$ python3 -q
>>> import numpy as np
>>> np.set_printoptions(precision=2, suppress=True, linewidth=140, legacy="1.25")
>>> M = np.load("w.npy")
>>> M
array([[ 0.15, -0.59,  0.15, -0.34, -1.19,  1.42, -0.66, -0.34,  0.46, -0.45,  0.42, -0.15],
       [ 0.18, -0.34,  0.1 , -0.01, -0.74,  0.22, -0.28,  0.1 ,  0.36, -0.29,  0.25,  0.  ],
       [-0.19,  0.2 , -0.13,  0.08,  0.41, -0.37, -0.11,  0.35, -0.49,  0.58, -0.16, -0.15],
       [-0.12,  0.12, -0.31,  0.05,  0.44, -0.27,  0.07, -0.26, -0.03, -0.04, -0.35,  0.15],
       [-0.59,  0.12, -0.2 , -0.13,  1.36,  0.18,  0.34, -0.66, -0.52,  0.54, -0.76,  0.11]])
>>> rng = np.random.default_rng(711)
>>> M2 = M + rng.integers(-2, 3, (5, 3)) @ rng.integers(-2, 3, (3, 12))
>>> M2
array([[-3.85, -0.59,  1.15, -2.34,  0.81, -0.58,  1.34, -2.34,  6.46,  0.55,  2.42, -0.15],
       [-3.82, -0.34, -0.9 , -0.01,  5.26, -5.78,  3.72, -5.9 , 10.36,  4.71, -1.75, -4.  ],
       [ 1.81,  3.2 , -0.13,  5.08, -1.59, -1.37, -3.11, -0.65, -4.49,  0.58, -3.16, -2.15],
       [ 3.88, -5.88, -2.31, -5.95,  0.44,  5.73,  2.07,  5.74, -4.03, -2.04,  1.65,  4.15],
       [-0.59,  4.12,  1.8 ,  3.87, -2.64,  0.18, -3.66, -0.66, -4.52, -1.46, -0.76,  0.11]])
>>> np.linalg.matrix_rank(M2 - M, tol=1e-8)
3
>>> np.abs(M2 - M).sum(axis=1)
array([24., 48., 26., 44., 24.])
>>> np.round(np.linalg.svd(M2 - M, compute_uv=False), 2) + 0
array([21.43, 15.71,  5.99,  0.  ,  0.  ])
>>> M2 - M
array([[-4.,  0.,  1., -2.,  2., -2.,  2., -2.,  6.,  1.,  2.,  0.],
       [-4.,  0., -1.,  0.,  6., -6.,  4., -6., 10.,  5., -2., -4.],
       [ 2.,  3.,  0.,  5., -2., -1., -3., -1., -4.,  0., -3., -2.],
       [ 4., -6., -2., -6.,  0.,  6.,  2.,  6., -4., -2.,  2.,  4.],
       [ 0.,  4.,  2.,  4., -4.,  0., -4.,  0., -4., -2.,  0.,  0.]])
>>> blk = np.stack([M, 3 * M, M[::-1]])
>>> blk.shape
(3, 5, 12)
>>> arr = np.loadtxt("test9.csv", delimiter=",")
>>> arr
array([[0., 0., 0., 1., 0., 0., 0., 0., 0., 0., 0.],
       [0., 0., 0., 0., 0., 1., 0., 0., 0., 0., 0.],
       [0., 1., 0., 0., 0., 0., 0., 0., 0., 0., 0.],
       [0., 0., 0., 0., 0., 0., 0., 0., 0., 0., 1.],
       [0., 0., 0., 0., 0., 0., 0., 1., 0., 0., 0.],
       [1., 0., 0., 0., 0., 0., 0., 0., 0., 0., 0.],
       [0., 0., 1., 0., 0., 0., 0., 0., 0., 0., 0.],
       [0., 0., 0., 0., 0., 0., 0., 0., 0., 1., 0.],
       [0., 0., 0., 0., 0., 0., 1., 0., 0., 0., 0.],
       [0., 0., 0., 0., 0., 0., 0., 0., 1., 0., 0.],
       [0., 0., 0., 0., 1., 0., 0., 0., 0., 0., 0.]])
>>> # columns are unit length and at right angles
>>> def softmax(z):
...     e = np.exp(z - z.max(axis=-1, keepdims=True))
...     return e / e.sum(axis=-1, keepdims=True)
... 
>>> softmax(arr).sum(axis=1)
array([1., 1., 1., 1., 1., 1., 1., 1., 1., 1., 1.])
>>> np.round(softmax(10 * arr[2]), 2) + 0
array([0., 1., 0., 0., 0., 0., 0., 0., 0., 0., 0.])
>>> softmax(arr[2] + 2)
array([0.08, 0.21, 0.08, 0.08, 0.08, 0.08, 0.08, 0.08, 0.08, 0.08, 0.08])
>>> scores = arr @ arr.T / np.sqrt(11)
>>> softmax(scores)
array([[0.12, 0.09, 0.09, 0.09, 0.09, 0.09, 0.09, 0.09, 0.09, 0.09, 0.09],
       [0.09, 0.12, 0.09, 0.09, 0.09, 0.09, 0.09, 0.09, 0.09, 0.09, 0.09],
       [0.09, 0.09, 0.12, 0.09, 0.09, 0.09, 0.09, 0.09, 0.09, 0.09, 0.09],
       [0.09, 0.09, 0.09, 0.12, 0.09, 0.09, 0.09, 0.09, 0.09, 0.09, 0.09],
       [0.09, 0.09, 0.09, 0.09, 0.12, 0.09, 0.09, 0.09, 0.09, 0.09, 0.09],
       [0.09, 0.09, 0.09, 0.09, 0.09, 0.12, 0.09, 0.09, 0.09, 0.09, 0.09],
       [0.09, 0.09, 0.09, 0.09, 0.09, 0.09, 0.12, 0.09, 0.09, 0.09, 0.09],
       [0.09, 0.09, 0.09, 0.09, 0.09, 0.09, 0.09, 0.12, 0.09, 0.09, 0.09],
       [0.09, 0.09, 0.09, 0.09, 0.09, 0.09, 0.09, 0.09, 0.12, 0.09, 0.09],
       [0.09, 0.09, 0.09, 0.09, 0.09, 0.09, 0.09, 0.09, 0.09, 0.12, 0.09],
       [0.09, 0.09, 0.09, 0.09, 0.09, 0.09, 0.09, 0.09, 0.09, 0.09, 0.12]])
>>> softmax(scores)[2] @ arr
array([0.09, 0.12, 0.09, 0.09, 0.09, 0.09, 0.09, 0.09, 0.09, 0.09, 0.09])
>>> softmax(scores + np.triu(np.full(scores.shape, -np.inf), 1))
array([[1.  , 0.  , 0.  , 0.  , 0.  , 0.  , 0.  , 0.  , 0.  , 0.  , 0.  ],
       [0.43, 0.57, 0.  , 0.  , 0.  , 0.  , 0.  , 0.  , 0.  , 0.  , 0.  ],
       [0.3 , 0.3 , 0.4 , 0.  , 0.  , 0.  , 0.  , 0.  , 0.  , 0.  , 0.  ],
       [0.23, 0.23, 0.23, 0.31, 0.  , 0.  , 0.  , 0.  , 0.  , 0.  , 0.  ],
       [0.19, 0.19, 0.19, 0.19, 0.25, 0.  , 0.  , 0.  , 0.  , 0.  , 0.  ],
       [0.16, 0.16, 0.16, 0.16, 0.16, 0.21, 0.  , 0.  , 0.  , 0.  , 0.  ],
       [0.14, 0.14, 0.14, 0.14, 0.14, 0.14, 0.18, 0.  , 0.  , 0.  , 0.  ],
       [0.12, 0.12, 0.12, 0.12, 0.12, 0.12, 0.12, 0.16, 0.  , 0.  , 0.  ],
       [0.11, 0.11, 0.11, 0.11, 0.11, 0.11, 0.11, 0.11, 0.14, 0.  , 0.  ],
       [0.1 , 0.1 , 0.1 , 0.1 , 0.1 , 0.1 , 0.1 , 0.1 , 0.1 , 0.13, 0.  ],
       [0.09, 0.09, 0.09, 0.09, 0.09, 0.09, 0.09, 0.09, 0.09, 0.09, 0.12]])
>>> O, evecs = np.linalg.qr(arr[:, :7])[0], np.linalg.qr(arr[:, 7:])[0]
>>> sigma = np.linalg.svd(O.T @ evecs, compute_uv=False)
>>> (sigma > 0.9).sum()
0
>>> sigma
array([0., 0., 0., 0.])
>>> np.degrees(np.arccos(sigma.clip(0, 1)))
array([90., 90., 90., 90.])
>>> arr[:, 2] @ arr[:, 9]
0.0
>>> arr @ arr.T
array([[1., 0., 0., 0., 0., 0., 0., 0., 0., 0., 0.],
       [0., 1., 0., 0., 0., 0., 0., 0., 0., 0., 0.],
       [0., 0., 1., 0., 0., 0., 0., 0., 0., 0., 0.],
       [0., 0., 0., 1., 0., 0., 0., 0., 0., 0., 0.],
       [0., 0., 0., 0., 1., 0., 0., 0., 0., 0., 0.],
       [0., 0., 0., 0., 0., 1., 0., 0., 0., 0., 0.],
       [0., 0., 0., 0., 0., 0., 1., 0., 0., 0., 0.],
       [0., 0., 0., 0., 0., 0., 0., 1., 0., 0., 0.],
       [0., 0., 0., 0., 0., 0., 0., 0., 1., 0., 0.],
       [0., 0., 0., 0., 0., 0., 0., 0., 0., 1., 0.],
       [0., 0., 0., 0., 0., 0., 0., 0., 0., 0., 1.]])
>>> theta = rng.uniform(0, 2 * np.pi, 21)
>>> O, _ = np.linalg.qr(np.array([[0.7, 0.0],
...     [-0.3, 0.1],
...     [1.0, 0.6],
...     [0.0, -0.9],
...     [0.1, 1.3],
...     [0.8, 0.1],
...     [1.4, -0.7],
...     [1.8, 2.0],
...     [1.9, 0.4]]))
>>> feats = 20 * np.c_[np.cos(theta), np.sin(theta)] @ O.T
>>> feats
array([[ -2.08,   1.71,   1.94,  -7.37,  10.35,  -1.56,  -9.9 ,  11.02,  -2.38],
       [  1.21,  -1.32,  -3.07,   7.2 , -10.23,   0.58,   8.02, -12.89,   0.08],
       [ -3.77,   2.36,  -0.96,  -6.64,   9.06,  -3.57, -12.71,   5.06,  -7.29],
       [ -3.52,   1.3 ,  -6.29,   1.88,  -3.22,  -4.24,  -5.59, -13.23, -10.4 ],
       [ -4.42,   2.5 ,  -2.65,  -5.49,   7.3 ,  -4.44, -13.11,   0.84,  -9.56],
       [ -1.4 ,   1.4 ,   2.85,  -7.26,  10.29,  -0.79,  -8.44,  12.54,  -0.56],
       [ -4.63,   2.5 ,  -3.48,  -4.69,   6.11,  -4.77, -12.9 ,  -1.48, -10.47],
       [  2.69,  -1.97,  -1.03,   7.31, -10.17,   2.27,  11.07,  -9.32,   4.06],
       [  3.74,  -1.45,   6.25,  -1.37,   2.52,   4.42,   6.41,  12.66,  10.75],
       [ -3.15,   2.14,   0.25,  -7.13,   9.85,  -2.81, -11.85,   7.75,  -5.38],
       [ -4.17,   1.77,  -6.05,   0.14,  -0.8 ,  -4.78,  -8.23, -11.04, -11.38],
       [ -4.71,   2.33,  -4.91,  -2.75,   3.29,  -5.08, -11.56,  -6.02, -11.58],
       [  4.28,  -1.86,   5.96,   0.22,   0.29,   4.86,   8.72,  10.51,  11.51],
       [  4.24,  -2.48,   2.1 ,   5.93,  -7.97,   4.19,  13.09,  -2.29,   8.87],
       [ -2.35,   0.56,  -6.04,   4.03,  -6.15,  -3.13,  -1.56, -14.99,  -8.16],
       [  0.18,  -0.82,  -4.2 ,   6.68,  -9.62,  -0.54,   5.55, -14.39,  -2.49],
       [ -4.22,   1.81,  -6.02,  -0.01,  -0.59,  -4.82,  -8.44, -10.82, -11.44],
       [  4.72,  -2.35,   4.81,   2.91,  -3.53,   5.08,  11.72,   5.67,  11.53],
       [  2.99,  -2.08,  -0.53,   7.21,  -9.99,   2.62,  11.59,  -8.32,   4.92],
       [  4.65,  -2.5 ,   3.63,   4.52,  -5.87,   4.82,  12.82,   1.92,  10.62],
       [  0.12,   0.67,   4.49,  -6.47,   9.36,   0.86,  -4.79,  14.69,   3.21]])
>>> # null space of dimension 7
>>> r = np.linalg.matrix_rank(feats)
>>> r
2
>>> N = np.linalg.svd(feats)[2][r:].T
>>> [int(np.linalg.matrix_rank(feats[:i])) for i in range(1, len(feats) + 1)]
[1, 2, 2, 2, 2, 2, 2, 2, 2, 2, 2, 2, 2, 2, 2, 2, 2, 2, 2, 2, 2]
>>> np.linalg.matrix_rank(feats.T @ feats), np.linalg.matrix_rank(feats @ feats.T)
(2, 2)
>>> C2 = np.cov(feats, rowvar=False)
>>> feats.std(axis=0)
array([3.48, 1.89, 4.15, 5.31, 7.39, 3.67, 9.91, 9.94, 8.33])
>>> np.polyfit(feats[:, 4], feats[:, 6], 1)
array([-1.05, -0.94])
>>> np.argwhere(np.triu(np.abs(np.corrcoef(feats.T)) > 0.8, 1))
array([[0, 1],
       [0, 5],
       [0, 6],
       [0, 8],
       [1, 5],
       [1, 6],
       [1, 8],
       [2, 7],
       [2, 8],
       [3, 4],
       [3, 6],
       [5, 6],
       [5, 8],
       [6, 8]])
>>> np.round(np.linalg.eigvalsh(C2)[::-1], 2) + 0
array([239.91, 175.46,   0.  ,   0.  ,   0.  ,   0.  ,   0.  ,   0.  ,   0.  ])
>>> np.argsort(-feats.std(axis=0).round(6), kind="stable")
array([7, 6, 8, 4, 3, 2, 5, 0, 1])
>>> Ac = feats - feats.mean(axis=0)
>>> left, sigma, Vh = np.linalg.svd(Ac, full_matrices=False)
>>> np.abs(left[:, 0]).argmax()
13
>>> np.round(sigma ** 2 / (sigma ** 2).sum(), 2) + 0
array([0.58, 0.42, 0.  , 0.  , 0.  , 0.  , 0.  , 0.  , 0.  ])
>>> np.abs(Vh[0]).argmax()
6
>>> (np.sign(left[:, 0]) == np.sign(left[0, 0])).astype(int)
array([1, 0, 1, 1, 1, 1, 1, 0, 0, 1, 1, 1, 0, 0, 0, 0, 1, 0, 0, 0, 1])
>>> Vh[0] * np.sign(Vh[0, np.abs(Vh[0]).argmax()])
array([ 0.21, -0.12,  0.1 ,  0.3 , -0.4 ,  0.21,  0.65, -0.12,  0.44])
>>> Ac = feats - feats.mean(axis=0)
>>> evecs = np.linalg.svd(Ac)[2][:2]
>>> M2 = Ac - Ac @ evecs.T @ evecs
>>> (Ac @ evecs.T).std(axis=0)
array([15.12, 12.93])
>>> np.round(np.linalg.norm(M2) / np.linalg.norm(Ac), 2)
0.0
>>> np.round(np.cov(Ac @ evecs.T, rowvar=False), 2) + 0
array([[239.91,   0.  ],
       [  0.  , 175.46]])
>>> blk = np.stack([feats, 5 * feats, feats[::-1]])
>>> np.linalg.matrix_rank(blk)
array([2, 2, 2])
>>> np.einsum("bij,cij->bc", blk, blk)
array([[  8400.  ,  42000.  ,   2003.47],
       [ 42000.  , 210000.  ,  10017.36],
       [  2003.47,  10017.36,   8400.  ]])
>>> A = np.load("layer10.npy")
>>> A
array([[ 0., -1.,  0., -1.],
       [-4.,  0., -2., -2.],
       [-2.,  1., -1.,  0.],
       [ 4.,  1.,  2.,  3.]])
>>> # rank 2
>>> left, sigma, Vh = np.linalg.svd(A)
>>> sigma.round(2) + 0
array([7.55, 2.24, 0.  , 0.  ])
>>> M2 = left[:, :2] @ np.diag(sigma[:2]) @ Vh[:2]
>>> np.linalg.matrix_rank(M2)
2
>>> np.round(np.linalg.norm(A - M2, 2), 2), np.round(sigma[2], 2)
(0.0, 0.0)
>>> M2.round(2) + 0
array([[ 0., -1.,  0., -1.],
       [-4.,  0., -2., -2.],
       [-2.,  1., -1.,  0.],
       [ 4.,  1.,  2.,  3.]])
>>> round(np.linalg.norm(A - M2) / np.linalg.norm(A), 2)
0.0
>>> np.linalg.norm(M, axis=1).argmax()
0
>>> np.round(np.linalg.norm(M, "nuc"), 2)
5.81
>>> round(np.linalg.norm(M, 2), 2)
3.0
>>> J = np.load("block6.npy")
>>> J
array([[0, 3, 0, 0, 2, 1, 2],
       [0, 3, 0, 0, 2, 1, 2],
       [3, 2, 1, 0, 0, 0, 0],
       [2, 1, 1, 0, 0, 2, 3],
       [1, 3, 2, 3, 2, 0, 3],
       [1, 0, 1, 2, 0, 2, 0],
       [3, 2, 3, 3, 1, 1, 1]])
>>> W = np.array([[2, -4, 2, 4, -5, 2],
...     [-2, 5, 4, 1, -5, 5],
...     [5, -1, -5, 4, -5, -1],
...     [-3, -4, -5, -5, -1, -2],
...     [-5, 0, -4, 1, -5, -5],
...     [0, -3, -5, 5, -2, -3],
...     [-4, -5, 0, -4, -4, 3]])
>>> coef = np.array([3, 3, 2, 2, 2, 1])
>>> act = np.maximum(J @ W + coef, 0)
>>> (act > 0).mean(axis=0)
array([0.43, 0.29, 0.43, 0.86, 0.  , 0.86])
>>> W2 = np.array([[3, -3], [-3, -1], [-1, -1], [1, -3], [-2, 1], [2, -3]])
>>> W @ W2
array([[ 34, -27],
       [ -4, -26],
       [ 35, -23],
       [  1,  38],
       [-10,  26],
       [ 17,   0],
       [ 13,  16]])
>>> (act @ W2).round(6).argmax(axis=1)
array([0, 0, 0, 0, 0, 0, 0])
